% python3 -q
>>> import numpy as np
>>> import numpy.linalg as la
>>> np.set_printoptions(precision=2, suppress=True, linewidth=120, sign=" ")
>>> E = np.array([[0, 0, 0, 0], [0, 1, 0, 0], [0, 0, 3, 0], [0, 0, 0, 3]])
>>> print(la.matrix_rank(E, rtol=0.1))
3
>>> print(np.argsort(-la.norm(E, axis=0).round(6), kind="stable")[:3])
[ 2  3  1]
>>> print(round(la.norm(E, 2) / la.norm(E), 2))
0.69
>>> rk = la.matrix_rank(E)
>>> print(rk)
3
>>> ns = la.svd(E)[2][rk:].T
>>> print(ns @ ns.T)
[[ 1.  0.  0.  0.]
 [ 0.  0.  0.  0.]
 [ 0.  0.  0.  0.]
 [ 0.  0.  0.  0.]]
>>> print(np.allclose(E @ ns, 0))
True
>>> print([int(la.matrix_rank(E[:, :j + 1])) for j in range(4)])
[0, 1, 2, 3]
>>> ang = np.radians(72)
>>> r_ = np.eye(4)
>>> r_[0, 0] = r_[1, 1] = np.cos(ang)
>>> r_[0, 1], r_[1, 0] = -np.sin(ang), np.sin(ang)
>>> print(r_)
[[ 0.31 -0.95  0.    0.  ]
 [ 0.95  0.31  0.    0.  ]
 [ 0.    0.    1.    0.  ]
 [ 0.    0.    0.    1.  ]]
>>> other = E @ r_.T
>>> print(np.abs(other - E).max(axis=0))
[ 0.95  0.69  0.    0.  ]
>>> print(round(float(la.det(r_)), 2), round(float(np.trace(r_)), 2))
1.0 2.62
>>> print(other)
[[ 0.    0.    0.    0.  ]
 [-0.95  0.31  0.    0.  ]
 [ 0.    0.    3.    0.  ]
 [ 0.    0.    0.    3.  ]]
>>> hat = np.triu(np.array([[3, 1, 1, 2], [1, 0, -1, 1], [2, 1, -3, 1], [-1, -2, -3, 3]]), 1) + np.eye(4)
>>> other = hat @ E @ la.inv(hat)
>>> print(np.trace(other), np.trace(E))
7.0 7
>>> print(la.matrix_rank(other))
3
>>> print(other)
[[ 0.  1.  4.  1.]
 [ 0.  1. -2.  4.]
 [ 0.  0.  3.  0.]
 [ 0.  0.  0.  3.]]
>>> feats = np.array([[5.0, 0.0, 0.0, 0.0],
...     [0.0, 0.0, 0.0, 3.0],
...     [0.0, 0.0, 0.0, 0.0],
...     [0.0, 2.0, -3.0, 0.0]])
>>> print(feats)
[[ 5.  0.  0.  0.]
 [ 0.  0.  0.  3.]
 [ 0.  0.  0.  0.]
 [ 0.  2. -3.  0.]]
>>> # 2 blocks once reordered
>>> x0 = np.array([2, -2, 1, 2])
>>> print(feats @ x0)
[10.  6.  0. -7.]
>>> print((feats * x0).sum(axis=1))
[10.  6.  0. -7.]
>>> print(np.sign((feats @ x0).round(6)))
[ 1.  1.  0. -1.]
>>> print(feats @ (2 * x0))
[ 20.  12.   0. -14.]
>>> print(feats @ np.eye(4)[2])
[ 0.  0.  0. -3.]
>>> rng = np.random.default_rng(749)
>>> z = rng.permutation(4)
>>> print(z)
[ 2  0  3  1]
>>> other = feats[z][:, z]
>>> print(round(la.det(other), 2), round(float(la.det(feats[z])), 2))
0.0 0.0
>>> print(feats - feats[0])
[[ 0.  0.  0.  0.]
 [-5.  0.  0.  3.]
 [-5.  0.  0.  0.]
 [-5.  2. -3.  0.]]
>>> print(feats.sum(axis=0))
[ 5.  2. -3.  3.]
>>> print(la.svd(feats, compute_uv=False))
[ 5.    3.61  3.    0.  ]
>>> print(np.unravel_index(np.abs(feats).argmax(), feats.shape))
(np.int64(0), np.int64(0))
>>> print((feats - feats.T) / 2)
[[ 0.   0.   0.   0. ]
 [ 0.   0.   0.   0.5]
 [ 0.   0.   0.   1.5]
 [ 0.  -0.5 -1.5  0. ]]
>>> print(feats @ feats)
[[25.  0.  0.  0.]
 [ 0.  6. -9.  0.]
 [ 0.  0.  0.  0.]
 [ 0.  0.  0.  6.]]
>>> feats.inv()
Traceback (most recent call last):
  File "<python-input-47>", line 1, in <module>
    feats.inv()
    ^^^^^^^^^
AttributeError: 'numpy.ndarray' object has no attribute 'inv'
>>> assert feats == feats.T
Traceback (most recent call last):
  File "<python-input-48>", line 1, in <module>
    assert feats == feats.T
           ^^^^^^^^^^^^^^^^
ValueError: The truth value of an array with more than one element is ambiguous. Use a.any() or a.all()
>>> la.determinant(feats)
Traceback (most recent call last):
  File "<python-input-49>", line 1, in <module>
    la.determinant(feats)
    ^^^^^^^^^^^^^^
AttributeError: module 'numpy.linalg' has no attribute 'determinant'
>>> print(np.allclose(feats, feats.T))
False
>>> print(np.sort(np.abs(la.eigvals(feats))))
[ 0.    2.45  2.45  5.  ]
>>> data = np.array([[0.0, -1.0, -6.0, -2.0],
...     [0.0, 2.0, -5.0, 0.0],
...     [0.0, -4.0, 2.0, 2.0],
...     [0.0, 4.0, 5.0, 1.0]])
>>> print(la.matrix_rank(data, rtol=0.1))
3
>>> print(np.round(la.norm(data, 2) / la.norm(data), 2))
0.84
>>> M = np.loadtxt("block10.csv", delimiter=",")
>>> print(M)
[[ 1. -2.  4. -8.]
 [ 1. -1.  1. -1.]
 [ 1.  0.  0.  0.]]
>>> def softmax(z):
...     e = np.exp(z - z.max(axis=-1, keepdims=True))
...     return e / e.sum(axis=-1, keepdims=True)
... 
>>> print(np.round(softmax(M[0]), 2) + 0)
[ 0.05  0.    0.95  0.  ]
>>> print(np.round(softmax(10 * M[0]), 2) + 0)
[ 0.  0.  1.  0.]
>>> print(np.round(softmax(M[0] + -2), 2) + 0)
[ 0.05  0.    0.95  0.  ]
>>> scores = M @ M.T / np.sqrt(4)
>>> print(np.round(softmax(scores), 2) + 0)
[[ 1.    0.    0.  ]
 [ 1.    0.    0.  ]
 [ 0.33  0.33  0.33]]
>>> print(softmax(scores).round(6).argmax(axis=1))
[ 0  0  0]
